In [1]: import numpy as np

In [2]: import numpy.linalg as la

In [3]: np.set_printoptions(suppress=True, linewidth=200)

In [4]: K = np.loadtxt("data.csv", delimiter=",")

In [5]: print(K)
[[ 5.  0.  1.]
 [ 0.  4.  0.]
 [ 0.  0. -1.]]

In [6]: # triangular: eigenvalues sit on the diagonal

In [7]: proj = np.triu(np.array([[-2, 2, -1], [3, -2, -2], [1, -3, -1]]), 1) + np.eye(3)

In [8]: B = proj @ K @ la.inv(proj)

In [9]: print(np.poly(B))
[ 1. -8. 11. 20.]

In [10]: print(np.trace(K))
8.0

In [11]: print(np.round(la.matrix_power(K, 2), 2))
[[25.  0.  4.]
 [ 0. 16.  0.]
 [ 0.  0.  1.]]

In [12]: print(np.allclose(K, K.T))
False

In [13]: print(np.round(np.sort(np.abs(la.eigvals(K))), 2))
[1. 4. 5.]

In [14]: print(np.allclose(K @ K.T, K.T @ K))
False

In [15]: print(K @ K)
[[25.  0.  4.]
 [ 0. 16.  0.]
 [ 0.  0.  1.]]

In [16]: assert K == K.T
---------------------------------------------------------------------------
ValueError                                Traceback (most recent call last)
Cell In[16], line 1
----> 1 assert K == K.T

ValueError: The truth value of an array with more than one element is ambiguous. Use a.any() or a.all()

In [17]: print(round(la.det(K), 2))
-20.0

In [18]: print((K - K.T) / 2)
[[ 0.   0.   0.5]
 [ 0.   0.   0. ]
 [-0.5  0.   0. ]]

In [19]: E = np.load("layer14.npy")

In [20]: print(E)
[[3.1 3.  2. ]
 [4.  2.1 5. ]
 [3.  3.  2.1]]

In [21]: r0 = np.array([0, 2, 8])

In [22]: B = E + np.outer(r0, np.eye(3)[0])

In [23]: print(np.round(la.det(B) / la.det(E), 2), np.round(1 + la.solve(E, r0)[0], 2))
-51.67 -51.67

In [24]: print(la.matrix_rank(la.inv(B) - la.inv(E), tol=1e-8))
1

In [25]: print(np.round(np.sort(np.abs(la.eigvals(E))), 2))
[0.1  1.81 9.01]

In [26]: print(np.allclose(E @ E.T, E.T @ E))
False

In [27]: print(round(float(np.abs(la.eigvals(E)).max()), 2))
9.01

In [28]: print(round(float(np.trace(E)), 2))
7.3

In [29]: print(np.round(la.matrix_power(E, 2), 2))
[[27.61 21.6  25.4 ]
 [35.8  31.41 29.  ]
 [27.6  21.6  25.41]]

In [30]: Q = E.astype(float).copy()

In [31]: for j in range(3):
    ...:     Q[:, j] -= Q[:, :j] @ (Q[:, :j].T @ Q[:, j])
    ...:     Q[:, j] /= la.norm(Q[:, j])
    ...: 

In [32]: print(np.round(Q.T @ Q, 2) + 0)
[[1. 0. 0.]
 [0. 1. 0.]
 [0. 0. 1.]]

In [33]: print(np.round(Q.T @ E, 2) + 0)
[[ 5.88  4.54  5.52]
 [ 0.    1.35 -1.69]
 [ 0.    0.    0.21]]

In [34]: B = E / np.sqrt((E ** 2).mean(axis=1, keepdims=True))

In [35]: print(np.round(E - E.mean(axis=1, keepdims=True), 2))
[[ 0.4  0.3 -0.7]
 [ 0.3 -1.6  1.3]
 [ 0.3  0.3 -0.6]]

In [36]: print(np.argsort(-la.norm(E, axis=0).round(6), kind="stable")[:3])
[0 2 1]

In [37]: print(np.round(la.norm(E, 2) / la.norm(E), 2))
0.97

In [38]: print(np.round(np.abs(la.svd(E)[2][-1]), 2))
[0.77 0.51 0.4 ]

In [39]: arr = np.array([[3, -3, -1, 2, 2],
    ...:     [2, -1, -3, 1, -1],
    ...:     [-1, 2, -2, 0, 3],
    ...:     [-2, -1, -1, 0, 0]])

In [40]: arr[2] = arr[1]

In [41]: print(arr)
[[ 3 -3 -1  2  2]
 [ 2 -1 -3  1 -1]
 [ 2 -1 -3  1 -1]
 [-2 -1 -1  0  0]]

In [42]: print(la.lstsq(arr[:-1].T, arr[-1])[2])
2

In [43]: try:
    ...:     la.inv(arr)
    ...: except la.LinAlgError as e:
    ...:     print(repr(e))
    ...: 
LinAlgError('Last 2 dimensions of the array must be square')

In [44]: rank = la.matrix_rank(arr)

In [45]: print(rank)
3

In [46]: ns = la.svd(arr)[2][rank:].T

In [47]: print(la.matrix_rank(arr.T @ arr), la.matrix_rank(arr @ arr.T))
3 3

In [48]: print([int(la.matrix_rank(np.delete(arr, i, axis=0))) for i in range(4)])
[2, 3, 3, 2]

In [49]: print(ns.shape)
(5, 2)

In [50]: print(round(la.norm(arr, "nuc"), 2))
12.77

In [51]: print(round(float(la.norm(arr[1] - arr[3])), 2))
4.69

In [52]: print(np.round(la.norm(arr, 2), 2))
6.83

In [53]: s = 20 * 0.7 ** np.arange(4)

In [54]: Q, _ = la.qr(np.array([[0.0, 0.8, 0.1, 1.1],
    ...:     [1.1, 1.2, 0.8, 0.2],
    ...:     [-0.5, -0.3, 0.1, 1.0],
    ...:     [0.4, -1.3, 0.1, -0.2]]))

In [55]: rng = np.random.default_rng(65378)

In [56]: M = rng.normal(size=(24, 4)) * s @ Q

In [57]: print(M.round(2) + 0)
[[ -3.01   3.97  14.76  -9.83]
 [-17.04   2.09 -23.02 -23.7 ]
 [ 18.35 -15.21   6.88   0.88]
 [  2.34   1.84  -9.02  12.63]
 [ 18.71  -0.6   31.5    9.97]
 [-17.51  23.38  10.22   8.83]
 [ 16.06 -15.95  14.4   -6.01]
 [-18.76  -3.95   9.99 -32.93]
 [ -1.68  -9.59  -6.24  -7.66]
 [  6.59   2.1  -15.68 -15.04]
 [  1.98  -3.51  -6.99  -4.34]
 [ -1.25 -13.76  19.6  -18.08]
 [-13.32  -9.78 -18.82 -18.85]
 [  2.34   2.3   -7.45   2.79]
 [ -4.14  -6.27   1.74 -14.77]
 [ 11.42   4.28  -4.72 -10.48]
 [ -0.04   4.8    4.99   0.69]
 [ -0.03   0.     3.78  -3.54]
 [-10.17  13.51   9.34  23.71]
 [  3.26   9.66  -1.     1.03]
 [  7.76  -5.62   5.98 -16.19]
 [  2.03   0.48  -2.11   8.11]
 [ -8.26  22.47  -0.81   8.11]
 [ -1.33 -10.02   3.89 -18.15]]

In [58]: dist = la.norm(M[:, None] - M[None], axis=-1)

In [59]: print((dist + 1e9 * np.eye(24)).round(6).argmin(axis=1))
[17 12  6 21  6 22  2 23 10 15  8 23  1 21 23  9 17 16  5 16 23 13  5 14]

In [60]: proj = np.triu(np.array([[0, 1, 2], [0, 0, 1], [1, 0, 0]]), 1) + np.eye(3)

In [61]: B = proj @ E @ la.inv(proj)

In [62]: print(np.round(np.trace(B), 2), round(np.trace(E), 2))
7.3 7.3

In [63]: print(la.matrix_rank(B))
3

In [64]: print(B.round(2))
[[ 13.1  -2.  -13. ]
 [  7.   -1.9  -5. ]
 [  3.    0.   -3.9]]

In [65]: print(np.round(la.det(B), 2))
-1.63

In [66]: A = np.array([[5, 0, 0, 0, 4], [2, 3, 3, 2, 4], [0, 3, 3, 2, 5]])

In [67]: A[:, 0] = 3 * A[:, 3]

In [68]: print(A)
[[0 0 0 0 4]
 [6 3 3 2 4]
 [6 3 3 2 5]]

In [69]: # columns 1 and 2 are equal

In [70]: print(la.matrix_rank(A, rtol=0.1))
2

In [71]: print(la.cond(A) > 100)
True

In [72]: B = np.array([[0]])

In [73]: cent = np.array([[0, 0, 0, 1], [0, 3, 0, -3], [-3, 3, 3, 3], [1, -3, -2, 1]])

In [74]: data = np.block([[B, np.array([[-6, 7, -2, -4]])], [np.zeros((4, 1)), cent]])

In [75]: print(data)
[[ 0. -6.  7. -2. -4.]
 [ 0.  0.  0.  0.  1.]
 [ 0.  0.  3.  0. -3.]
 [ 0. -3.  3.  3.  3.]
 [ 0.  1. -3. -2.  1.]]

In [76]: # looks like rank 4

In [77]: cov = data.T @ data

In [78]: print(np.diag(cov))
[ 0. 46. 76. 17. 36.]

In [79]: print(np.round(la.svd(data, compute_uv=False) ** 2, 2))
[129.91  35.01   9.71   0.37   0.  ]

In [80]: print((data @ data.T).shape)
(5, 5)

In [81]: print(np.allclose(cov, cov.T))
True

In [82]: print(la.matrix_rank(cov))
4

In [83]: x0 = np.array([2, 2, 3])

In [84]: target = K @ x0

In [85]: print(target)
[13.  8. -3.]

In [86]: print(np.round(la.solve(K.T, K[1]), 2))
[ 0.  1. -0.]

In [87]: print(np.round(la.solve(K, target + K[:, 0]), 2))
[3. 2. 3.]

In [88]: print(np.round(la.solve(K, -2 * target), 2))
[-4. -4. -6.]

In [89]: print(np.round(la.solve(K, K[:, 2]), 2))
[0. 0. 1.]

In [90]: lab = rng.permutation(5)

In [91]: print(lab)
[4 2 1 3 0]

In [92]: B = data[lab][:, lab]

In [93]: print(np.diag(B))
[1. 3. 0. 3. 0.]

In [94]: print(B)
[[ 1. -3.  1. -2.  0.]
 [-3.  3.  0.  0.  0.]
 [ 1.  0.  0.  0.  0.]
 [ 3.  3. -3.  3.  0.]
 [-4.  7. -6. -2.  0.]]

In [95]: print(np.trace(B))
7.0

In [96]: m1 = np.load("out3.npy")

In [97]: print(m1)
[[-0.3 -0.7 -0.5]
 [-0.2 -0.3  1.8]
 [ 0.6 -0.2  0.1]
 [ 1.2 -0.5  0.2]
 [ 0.2 -0.8 -0.4]]

In [98]: th = np.radians(15)

In [99]: r_ = np.eye(3)

In [100]: r_[1, 1] = r_[2, 2] = np.cos(th)

In [101]: r_[1, 2], r_[2, 1] = -np.sin(th), np.sin(th)

In [102]: print(r_.round(2))
[[ 1.    0.    0.  ]
 [ 0.    0.97 -0.26]
 [ 0.    0.26  0.97]]

In [103]: B = m1 @ r_.T

In [104]: print(np.allclose(m1 @ m1.T, B @ B.T))
True

In [105]: r0 = np.array([4, 5, 1])

In [106]: B = r_ + np.outer(r0, np.eye(3)[0])

In [107]: print(B.round(2))
[[ 5.    0.    0.  ]
 [ 5.    0.97 -0.26]
 [ 1.    0.26  0.97]]

In [108]: print(la.matrix_rank(la.inv(B) - la.inv(r_), tol=1e-8))
1

In [109]: print(la.matrix_rank(B - r_))
1

In [110]: Q, r_ = la.qr(m1)

In [111]: print(r_.round(2))
[[ 1.4  -0.43  0.01]
 [ 0.    1.15  0.01]
 [ 0.    0.    1.92]]

In [112]: print(Q.shape, r_.shape)
(5, 3) (3, 3)

In [113]: print(np.allclose(r_.T @ r_, m1.T @ m1))
True

In [114]: print(Q.round(2))
[[-0.21 -0.69 -0.26]
 [-0.14 -0.31  0.94]
 [ 0.43 -0.01  0.05]
 [ 0.85 -0.11  0.1 ]
 [ 0.14 -0.64 -0.2 ]]

In [115]: print(np.round(Q.T @ Q, 2) + 0)
[[1. 0. 0.]
 [0. 1. 0.]
 [0. 0. 1.]]

In [116]: B = np.array([[1, -1, 2], [1, 1, -1], [0, 0, -1]])

In [117]: print(np.round(np.einsum("ij->j", Q), 2))
[ 1.07 -1.77  0.63]

In [118]: print(np.vstack([Q, B.T]).shape)
(8, 3)

In [119]: B @ Q
---------------------------------------------------------------------------
ValueError                                Traceback (most recent call last)
Cell In[119], line 1
----> 1 B @ Q

ValueError: matmul: Input operand 1 has a mismatch in its core dimension 0, with gufunc signature (n?,k),(k,m?)->(n?,m?) (size 5 is different from 3)

In [120]: print(np.round(Q @ B, 2))
[[-0.9  -0.48  0.52]
 [-0.46 -0.17 -0.91]
 [ 0.42 -0.44  0.82]
 [ 0.74 -0.97  1.72]
 [-0.5  -0.78  1.13]]

In [121]: J = np.loadtxt("block13.csv", delimiter=",")

In [122]: print(J.round(2))
[[0.25 0.   0.25 0.25 0.25]
 [0.   1.   0.   0.   0.  ]
 [0.   0.   0.5  0.5  0.  ]
 [0.33 0.   0.33 0.33 0.  ]
 [0.25 0.   0.25 0.   0.5 ]]

In [123]: # rows sum to 1

In [124]: Q, r_ = la.qr(J)

In [125]: print(np.allclose(r_.T @ r_, J.T @ J))
True

In [126]: print(np.round(Q @ r_, 2) + 0)
[[0.25 0.   0.25 0.25 0.25]
 [0.   1.   0.   0.   0.  ]
 [0.   0.   0.5  0.5  0.  ]
 [0.33 0.   0.33 0.33 0.  ]
 [0.25 0.   0.25 0.   0.5 ]]

In [127]: print(round(float(abs(r_[0, 0])), 2), np.round(la.norm(J[:, 0]), 2))
0.49 0.49

In [128]: print(np.round(np.abs(np.diag(r_)), 2))
[0.49 1.   0.5  0.21 0.2 ]

In [129]: print(np.round(np.trace(Q @ Q.T), 2))
5.0

In [130]: print(r_.round(2) + 0)
[[-0.49  0.   -0.49 -0.36 -0.39]
 [ 0.    1.    0.    0.    0.  ]
 [ 0.    0.   -0.5  -0.5   0.  ]
 [ 0.    0.    0.   -0.21  0.35]
 [ 0.    0.    0.    0.   -0.2 ]]

In [131]: Q, V = la.qr(J[:, :4])[0], la.qr(J[:, 4:])[0]

In [132]: s = la.svd(Q.T @ V, compute_uv=False)

In [133]: print(s.round(2))
[0.93]

In [134]: print(np.round(la.norm(Q @ Q.T - V @ V.T, 2), 2))
1.0

In [135]: print(np.round(np.degrees(np.arccos(s.clip(0, 1))), 2))
[20.96]

In [136]: print((s > 0.9).sum())
1

In [137]: la.determinant(J)
---------------------------------------------------------------------------
AttributeError                            Traceback (most recent call last)
Cell In[137], line 1
----> 1 la.determinant(J)

AttributeError: module 'numpy.linalg' has no attribute 'determinant'

In [138]: print(np.round(np.sort(np.abs(la.eigvals(J))), 2))
[0.11 0.19 0.5  1.   1.  ]

In [139]: print(np.round((J - J.T) / 2, 2))
[[ 0.    0.    0.12 -0.04  0.  ]
 [ 0.    0.    0.    0.    0.  ]
 [-0.12  0.    0.    0.08 -0.12]
 [ 0.04  0.   -0.08  0.    0.  ]
 [ 0.    0.    0.12  0.    0.  ]]

In [140]: print(np.allclose(J @ J.T, J.T @ J))
False

In [141]: print((J != 0).astype(int))
[[1 0 1 1 1]
 [0 1 0 0 0]
 [0 0 1 1 0]
 [1 0 1 1 0]
 [1 0 1 0 1]]

In [142]: print(np.round(np.sort(la.eigvals(J).real), 2))
[-0.11  0.19  0.5   1.    1.  ]

In [143]: x0 = np.array([5, -3, -4, 6, -6])

In [144]: target = J @ x0

In [145]: beta, lr = np.zeros(5), 1 / la.norm(J, 2) ** 2

In [146]: for i in range(15):
     ...:     beta -= lr * J.T @ (J @ beta - target)
     ...:     if i % 5 == 0: print(i, round(la.norm(J @ beta - target), 2))
     ...: 
0 2.87
5 1.47
10 1.07

In [147]: print(round(la.cond(J), 2))
14.62

In [148]: print(beta.round(2))
[ 2.53 -3.   -0.28  3.24 -5.92]
